In [1]: import numpy as np

In [2]: import numpy.linalg as la

In [3]: np.set_printoptions(precision=2, suppress=True, linewidth=200, floatmode="fixed")

In [4]: def rd(a):
   ...:     return np.round(a, 2) + 0
   ...: 

In [5]: feats = np.loadtxt("m.csv", delimiter=",")

In [6]: print(feats)
[[-1.20 -0.90  0.30 -2.20  1.10]
 [ 0.00 -2.00 -0.50 -0.10 -0.10]
 [ 1.30 -1.10  0.10 -2.10 -1.30]
 [-0.80 -0.60 -1.10 -0.50 -0.40]
 [-0.30  0.90 -0.90 -0.60  1.70]
 [ 0.10  0.40 -0.10  0.50 -0.30]
 [-1.40 -0.10 -1.00  0.70  0.60]
 [ 0.40 -0.10 -0.20 -0.70 -1.20]
 [ 0.10  0.10 -0.30 -0.70 -0.30]
 [-1.20  0.10  0.20 -0.70 -1.10]
 [ 3.00 -5.00 -2.00  1.50 -9.00]
 [-0.60  0.00 -0.40 -1.20  0.90]
 [-1.00  0.40 -0.50 -2.30  0.30]
 [ 1.10  0.00 -1.50  0.70 -0.70]
 [-0.20 -0.90  0.00  0.00  1.60]
 [ 0.70  0.20  1.00  1.70  0.70]
 [ 0.90 -1.70  0.50  0.90  0.20]
 [ 0.90  0.20 -0.30  0.40  0.70]
 [-0.40  0.90  0.90  1.00 -0.30]
 [-0.50 -0.30  0.30 -0.50  1.10]
 [-1.30 -2.20 -1.30  0.90  1.30]
 [-0.90 -0.10  0.50 -0.10 -1.10]]

In [7]: # row 10 is much longer than the rest

In [8]: th = np.radians(60)

In [9]: Rm = np.eye(5)

In [10]: Rm[1, 1] = Rm[3, 3] = np.cos(th)

In [11]: Rm[1, 3], Rm[3, 1] = -np.sin(th), np.sin(th)

In [12]: print(rd(Rm))
[[ 1.00  0.00  0.00  0.00  0.00]
 [ 0.00  0.50  0.00 -0.87  0.00]
 [ 0.00  0.00  1.00  0.00  0.00]
 [ 0.00  0.87  0.00  0.50  0.00]
 [ 0.00  0.00  0.00  0.00  1.00]]

In [13]: B = feats @ Rm.T

In [14]: print(rd(la.svd(feats, compute_uv=False)), rd(la.svd(B, compute_uv=False)))
[11.77  5.27  4.65  3.31  2.91] [11.77  5.27  4.65  3.31  2.91]

In [15]: print(rd(np.abs(B - feats).max(axis=0)))
[0.00 2.37 0.00 5.08 0.00]

In [16]: print(rd(la.det(Rm)), np.trace(Rm))
1.0 4.0

In [17]: x0 = np.array([-1, 4, -3, 0, -3])

In [18]: target = feats @ x0

In [19]: print(rd(la.pinv(feats) @ feats))
[[1.00 0.00 0.00 0.00 0.00]
 [0.00 1.00 0.00 0.00 0.00]
 [0.00 0.00 1.00 0.00 0.00]
 [0.00 0.00 0.00 1.00 0.00]
 [0.00 0.00 0.00 0.00 1.00]]

In [20]: print(rd(la.solve(feats.T @ feats, feats.T @ target)))
[-1.00  4.00 -3.00  0.00 -3.00]

In [21]: rng = np.random.default_rng(416799)

In [22]: target = target + 0.1 * rng.normal(size=22)

In [23]: print(rd(target))
[-6.52 -6.16 -2.11  2.80  1.61  2.43  2.19  3.41  2.18  4.28  9.98 -0.90  3.30  5.45 -8.17 -4.87 -9.76 -1.29  2.37 -4.86 -7.54  2.36]

In [24]: b, *_ = la.lstsq(feats, target)

In [25]: print(b.round())
[-1.00  4.00 -3.00 -0.00 -3.00]

In [26]: print(rd(np.diff(feats, axis=0)))
[[ 1.20 -1.10 -0.80  2.10 -1.20]
 [ 1.30  0.90  0.60 -2.00 -1.20]
 [-2.10  0.50 -1.20  1.60  0.90]
 [ 0.50  1.50  0.20 -0.10  2.10]
 [ 0.40 -0.50  0.80  1.10 -2.00]
 [-1.50 -0.50 -0.90  0.20  0.90]
 [ 1.80  0.00  0.80 -1.40 -1.80]
 [-0.30  0.20 -0.10  0.00  0.90]
 [-1.30  0.00  0.50  0.00 -0.80]
 [ 4.20 -5.10 -2.20  2.20 -7.90]
 [-3.60  5.00  1.60 -2.70  9.90]
 [-0.40  0.40 -0.10 -1.10 -0.60]
 [ 2.10 -0.40 -1.00  3.00 -1.00]
 [-1.30 -0.90  1.50 -0.70  2.30]
 [ 0.90  1.10  1.00  1.70 -0.90]
 [ 0.20 -1.90 -0.50 -0.80 -0.50]
 [ 0.00  1.90 -0.80 -0.50  0.50]
 [-1.30  0.70  1.20  0.60 -1.00]
 [-0.10 -1.20 -0.60 -1.50  1.40]
 [-0.80 -1.90 -1.60  1.40  0.20]
 [ 0.40  2.10  1.80 -1.00 -2.40]]

In [27]: print(feats.shape)
(22, 5)

In [28]: feats[:, 5]
---------------------------------------------------------------------------
IndexError                                Traceback (most recent call last)
Cell In[28], line 1
----> 1 feats[:, 5]

IndexError: index 5 is out of bounds for axis 1 with size 5

In [29]: np.zeros(22, 5)
---------------------------------------------------------------------------
TypeError                                 Traceback (most recent call last)
Cell In[29], line 1
----> 1 np.zeros(22, 5)

TypeError: Cannot interpret '5' as a data type

In [30]: la.rank(feats)
---------------------------------------------------------------------------
AttributeError                            Traceback (most recent call last)
Cell In[30], line 1
----> 1 la.rank(feats)

AttributeError: module 'numpy.linalg' has no attribute 'rank'

In [31]: F = np.load("sample1.npy")

In [32]: print(F)
[[ 0.34 -0.09  1.19 -1.69 -4.06]
 [ 0.01 -0.28  0.82  0.28 -2.01]
 [-0.11  0.15  1.17  2.91  1.49]
 [-0.08  0.31 -0.48 -0.68 -0.19]
 [ 0.16 -0.18 -0.69  0.20 -2.67]
 [-0.05 -0.30  0.63 -0.82 -2.18]
 [-0.18  0.14 -1.01 -0.84  2.31]
 [ 0.19  0.48  0.68  1.43  0.93]
 [ 0.17 -0.23  0.39  0.90  7.87]
 [-0.12 -0.15 -1.14  0.43  1.50]
 [ 0.00 -0.37  0.42 -1.71  1.04]
 [ 0.08  0.10 -1.56 -1.96  0.62]
 [-0.03  0.20  0.63 -2.95  1.67]]

In [33]: T = np.stack([F, 4 * F, F[::-1]])

In [34]: print(T.shape)
(3, 13, 5)

In [35]: print(rd(np.einsum("bij,cij->bc", T, T)))
[[ 152.72  610.87  -55.27]
 [ 610.87 2443.49 -221.07]
 [ -55.27 -221.07  152.72]]

In [36]: print(la.matrix_rank(T.reshape(3, -1)))
2

In [37]: print(la.matrix_rank(T))
[5 5 5]

In [38]: P = F @ la.solve(F.T @ F, F.T)

In [39]: print(rd(la.eigvalsh(P)))
[0.00 0.00 0.00 0.00 0.00 0.00 0.00 0.00 1.00 1.00 1.00 1.00 1.00]

In [40]: print(np.allclose(P @ P, P))
True

In [41]: print(la.matrix_rank(np.eye(13) - P))
8

In [42]: Xc = F - F.mean(axis=0)

In [43]: evecs = la.svd(Xc)[2][:3]

In [44]: B = Xc - Xc @ evecs.T @ evecs

In [45]: print(rd(np.cov(Xc @ evecs.T, rowvar=False)))
[[9.06 0.00 0.00]
 [0.00 2.42 0.00]
 [0.00 0.00 0.77]]

In [46]: print(rd(B.std(axis=0)))
[0.13 0.25 0.01 0.01 0.00]

In [47]: labels = F[:, 3] > np.median(F[:, 3])

In [48]: u = F[labels].mean(axis=0) - F[~labels].mean(axis=0)

In [49]: print(rd((((F - F.mean(axis=0)) @ u > 0) == labels).mean()))
0.77

In [50]: print(np.argsort(-np.abs(u).round(6), kind="stable"))
[3 4 2 0 1]

In [51]: m1 = np.loadtxt("block1.csv", delimiter=",")

In [52]: print(m1)
[[  0.30  -0.80  -1.50   0.20   1.10   0.40  -1.10  -0.30   0.40]
 [  0.40   1.20   1.10  -1.10  -1.20   1.50  -1.10   0.10  -0.40]
 [  0.70   1.00  -0.10  -0.80  -0.90  -0.50  -1.50   0.90   1.20]
 [ -0.20  -0.20  -0.30   1.10  -1.20  -0.60  -0.40   0.80  -0.70]
 [  0.90   1.20  -0.70  -0.60  -0.30   0.60  -0.70  -0.20  -0.60]
 [  0.00   0.90   1.00  -0.30   1.30  -0.60  -1.90   0.20  -1.40]
 [ -1.40   0.00   1.30  -1.00   1.40   0.40  -1.10  -0.20   0.40]
 [  0.30  -0.20  -1.10  -0.80  -2.90   0.80   0.20  -0.90  -0.80]
 [  0.10   1.20  -2.50  -1.20  -0.20   1.60  -0.50   1.50  -0.60]
 [  0.10   0.20   1.40   0.70   0.40  -0.90  -1.20   0.30   0.50]
 [-10.00  -4.00  -8.00   0.00  24.00 -18.00   6.00  12.00  -2.00]
 [  0.60  -0.20  -2.10  -0.50   0.20  -0.10  -0.40   0.70   1.60]
 [  1.40   0.30  -1.10  -1.70   0.50   1.30   0.90   1.00  -2.00]
 [  0.70  -0.50  -1.40   1.50  -1.30  -0.60   1.10  -0.50   0.40]
 [  0.60   0.20  -0.30  -1.00  -2.10   0.70   0.50  -0.70  -0.30]
 [  1.40  -2.20   1.70  -1.60  -1.20   0.40  -1.70  -1.10  -0.60]
 [ -0.10  -0.60  -0.60   1.40  -2.30  -0.70   1.30   0.40   0.60]
 [ -1.10   1.80  -1.40  -0.90   1.30  -1.20  -0.60  -1.70   0.00]
 [  0.90   0.40   1.30  -0.40   0.80  -0.70   0.60  -1.70   1.40]
 [ -1.00  -0.70  -1.10   1.30  -1.60   1.80  -0.10  -0.40  -1.50]
 [  1.70   0.90  -0.10  -1.20   1.50   1.70   1.50  -0.50  -0.80]
 [ -1.10   0.60   0.00   0.80   1.80   0.60  -0.50   1.70   1.10]
 [ -0.50  -0.90   1.00  -1.90   1.00  -0.70   1.30   1.00   0.90]
 [  0.50   1.60  -0.60  -0.30   0.70   0.70  -0.80  -0.90   0.30]
 [  1.30  -1.10   0.00  -1.10  -0.70   1.10  -0.20  -1.50  -0.40]
 [ -0.10  -0.90  -0.60   0.60  -1.20   0.20  -0.40  -1.90  -0.40]
 [  0.00  -2.00   0.30   0.30   1.20   0.00   0.10  -0.50  -2.70]
 [ -0.50  -0.90   1.60   1.40   0.40   1.40   0.50   1.60   0.80]
 [ -0.10  -0.80  -0.20  -1.50   0.80  -0.50  -0.80  -0.60  -0.60]
 [ -2.60  -0.90   1.80   0.00   0.10   1.50  -0.30  -0.10   0.20]
 [  0.00   2.00  -0.50   0.00   0.50  -0.40   0.40   1.80  -1.80]
 [ -1.00   0.90   2.40   1.60  -0.30   0.10   0.20   0.50  -1.40]
 [  1.00  -0.50   0.70  -0.50  -1.70   0.10  -0.30  -0.80  -0.40]
 [  2.10   0.70   0.90   0.30  -0.80   1.00  -1.00  -0.90  -0.60]
 [  0.10   2.70  -0.50   1.30  -1.20  -0.10  -0.10  -1.40   1.30]
 [  0.50  -1.00   0.00   0.80  -0.30  -0.30  -1.00   1.50  -1.20]
 [  1.00  -0.70   1.10   0.20  -0.10  -0.40   0.30  -0.20   0.50]
 [ -1.60   1.20   1.10   0.60   0.70  -1.40   0.30  -1.90   0.10]
 [  0.60  -1.30   0.00   0.40  -0.60   1.30  -0.20  -0.40  -1.90]
 [ -0.30   0.70   0.20   0.60  -1.90  -1.00  -1.30  -1.20  -1.40]
 [  0.00   0.00   0.30  -0.40   1.10   2.50  -0.20   0.00  -0.90]]

In [53]: # row 10 dominates

In [54]: B = m1 + rng.integers(-2, 3, (41, 1)) @ rng.integers(-2, 3, (1, 9))

In [55]: print(rd(B))
[[ -1.70  -0.80  -1.50  -0.80   1.10   1.40  -1.10   0.70   1.40]
 [  0.40   1.20   1.10  -1.10  -1.20   1.50  -1.10   0.10  -0.40]
 [ -1.30   1.00  -0.10  -1.80  -0.90   0.50  -1.50   1.90   2.20]
 [  1.80  -0.20  -0.30   2.10  -1.20  -1.60  -0.40  -0.20  -1.70]
 [  4.90   1.20  -0.70   1.40  -0.30  -1.40  -0.70  -2.20  -2.60]
 [ -4.00   0.90   1.00  -2.30   1.30   1.40  -1.90   2.20   0.60]
 [ -5.40   0.00   1.30  -3.00   1.40   2.40  -1.10   1.80   2.40]
 [ -1.70  -0.20  -1.10  -1.80  -2.90   1.80   0.20   0.10   0.20]
 [ -3.90   1.20  -2.50  -3.20  -0.20   3.60  -0.50   3.50   1.40]
 [  4.10   0.20   1.40   2.70   0.40  -2.90  -1.20  -1.70  -1.50]
 [ -6.00  -4.00  -8.00   2.00  24.00 -20.00   6.00  10.00  -4.00]
 [  0.60  -0.20  -2.10  -0.50   0.20  -0.10  -0.40   0.70   1.60]
 [ -2.60   0.30  -1.10  -3.70   0.50   3.30   0.90   3.00   0.00]
 [  0.70  -0.50  -1.40   1.50  -1.30  -0.60   1.10  -0.50   0.40]
 [  4.60   0.20  -0.30   1.00  -2.10  -1.30   0.50  -2.70  -2.30]
 [ -0.60  -2.20   1.70  -2.60  -1.20   1.40  -1.70  -0.10   0.40]
 [ -0.10  -0.60  -0.60   1.40  -2.30  -0.70   1.30   0.40   0.60]
 [  2.90   1.80  -1.40   1.10   1.30  -3.20  -0.60  -3.70  -2.00]
 [ -3.10   0.40   1.30  -2.40   0.80   1.30   0.60   0.30   3.40]
 [  1.00  -0.70  -1.10   2.30  -1.60   0.80  -0.10  -1.40  -2.50]
 [ -0.30   0.90  -0.10  -2.20   1.50   2.70   1.50   0.50   0.20]
 [  2.90   0.60   0.00   2.80   1.80  -1.40  -0.50  -0.30  -0.90]
 [ -4.50  -0.90   1.00  -3.90   1.00   1.30   1.30   3.00   2.90]
 [  2.50   1.60  -0.60   0.70   0.70  -0.30  -0.80  -1.90  -0.70]
 [  5.30  -1.10   0.00   0.90  -0.70  -0.90  -0.20  -3.50  -2.40]
 [  1.90  -0.90  -0.60   1.60  -1.20  -0.80  -0.40  -2.90  -1.40]
 [ -2.00  -2.00   0.30  -0.70   1.20   1.00   0.10   0.50  -1.70]
 [  3.50  -0.90   1.60   3.40   0.40  -0.60   0.50  -0.40  -1.20]
 [ -2.10  -0.80  -0.20  -2.50   0.80   0.50  -0.80   0.40   0.40]
 [ -6.60  -0.90   1.80  -2.00   0.10   3.50  -0.30   1.90   2.20]
 [  0.00   2.00  -0.50   0.00   0.50  -0.40   0.40   1.80  -1.80]
 [ -5.00   0.90   2.40  -0.40  -0.30   2.10   0.20   2.50   0.60]
 [ -1.00  -0.50   0.70  -1.50  -1.70   1.10  -0.30   0.20   0.60]
 [ -1.90   0.70   0.90  -1.70  -0.80   3.00  -1.00   1.10   1.40]
 [  4.10   2.70  -0.50   3.30  -1.20  -2.10  -0.10  -3.40  -0.70]
 [  2.50  -1.00   0.00   1.80  -0.30  -1.30  -1.00   0.50  -2.20]
 [  1.00  -0.70   1.10   0.20  -0.10  -0.40   0.30  -0.20   0.50]
 [  0.40   1.20   1.10   1.60   0.70  -2.40   0.30  -2.90  -0.90]
 [ -3.40  -1.30   0.00  -1.60  -0.60   3.30  -0.20   1.60   0.10]
 [ -4.30   0.70   0.20  -1.40  -1.90   1.00  -1.30   0.80   0.60]
 [ -4.00   0.00   0.30  -2.40   1.10   4.50  -0.20   2.00   1.10]]

In [56]: print(la.matrix_rank(B - m1, tol=1e-8))
1

In [57]: print(np.abs(B - m1).sum(axis=1))
[ 6.00  0.00  6.00  6.00 12.00 12.00 12.00  6.00 12.00 12.00 12.00  0.00 12.00  0.00 12.00  6.00  0.00 12.00 12.00  6.00  6.00 12.00 12.00  6.00 12.00  6.00  6.00 12.00  6.00 12.00  0.00 12.00  6.00
 12.00 12.00  6.00  0.00  6.00 12.00 12.00 12.00]

In [58]: P = m1 @ la.solve(m1.T @ m1, m1.T)

In [59]: print(la.matrix_rank(np.eye(41) - P))
32

In [60]: print(rd(np.trace(P)))
9.0

In [61]: print(rd(np.diag(P)))
[0.23 0.12 0.22 0.10 0.07 0.23 0.18 0.18 0.29 0.14 0.97 0.20 0.26 0.18 0.11 0.31 0.20 0.28 0.22 0.27 0.35 0.20 0.28 0.13 0.11 0.14 0.26 0.25 0.12 0.35 0.27 0.29 0.06 0.16 0.23 0.19 0.09 0.25 0.14
 0.23 0.18]
